% ipython --no-banner

In [1]: import numpy as np

In [2]: np.set_printoptions(precision=2, suppress=True, linewidth=200)

In [3]: W0 = np.loadtxt("arr.csv", delimiter=",")

In [4]: W0
Out[4]: 
array([[0., 7.],
       [0., 0.]])

In [5]: w1 = np.array([[0, 0, 2, 0, 0, 3], [2, 3, 2, 2, 3, 2]])

In [6]: beta = np.array([1, 2, 1, 1, 2, 2])

In [7]: hid = np.maximum(W0 @ w1 + beta, 0)

In [8]: (hid > 0).mean(axis=0)
Out[8]: array([1., 1., 1., 1., 1., 1.])

In [9]: cent = np.array([[1, -1], [-1, -2], [-2, -2], [-2, 0], [0, 1], [2, 2]])

In [10]: hid @ cent
Out[10]: 
array([[-36., -36.],
       [ -1.,  -1.]])

In [11]: w1 @ cent
Out[11]: 
array([[ 2,  2],
       [-5, -5]])

In [12]: (hid @ cent).round(6).argmax(axis=1)
Out[12]: array([0, 0])

In [13]: r = np.linalg.matrix_rank(W0)

In [14]: r
Out[14]: np.int64(1)

In [15]: null = np.linalg.svd(W0)[2][r:].T

In [16]: np.linalg.matrix_rank(W0.T @ W0), np.linalg.matrix_rank(W0 @ W0.T)
Out[16]: (np.int64(1), np.int64(1))

In [17]: [int(np.linalg.matrix_rank(W0[:, :j + 1])) for j in range(2)]
Out[17]: [0, 1]

In [18]: [int(np.linalg.matrix_rank(W0[:i])) for i in range(1, len(W0) + 1)]
Out[18]: [1, 1]

In [19]: U, sig, VT = np.linalg.svd(W0)

In [20]: evecs = VT[:(sig > 1e-8).sum()]

In [21]: rng = np.random.default_rng(81)

In [22]: x0 = W0[1] + 3 * W0[0] + rng.integers(2) * np.eye(2)[0]

In [23]: x0
Out[23]: array([ 0., 21.])

In [24]: evecs.T @ evecs
Out[24]: 
array([[0., 0.],
       [0., 1.]])

In [25]: r0 = np.array([1, -3, 3])

In [26]: np.polyval(r0, W0[0])
Out[26]: array([ 3., 31.])

In [27]: X = np.load("sample11.npy")

In [28]: X
Out[28]: 
array([[ 0.98, -0.09, -0.02, -0.65],
       [-0.09,  1.02, -0.23, -0.08],
       [-0.02, -0.23,  0.99, -1.59],
       [-0.65, -0.08, -1.59, -0.99]])

In [29]: z = rng.permutation(4)

In [30]: z
Out[30]: array([1, 3, 2, 0])

In [31]: Y = X[z][:, z]

In [32]: np.allclose(Y, X)
Out[32]: False

In [33]: Y
Out[33]: 
array([[ 1.02, -0.08, -0.23, -0.09],
       [-0.08, -0.99, -1.59, -0.65],
       [-0.23, -1.59,  0.99, -0.02],
       [-0.09, -0.65, -0.02,  0.98]])
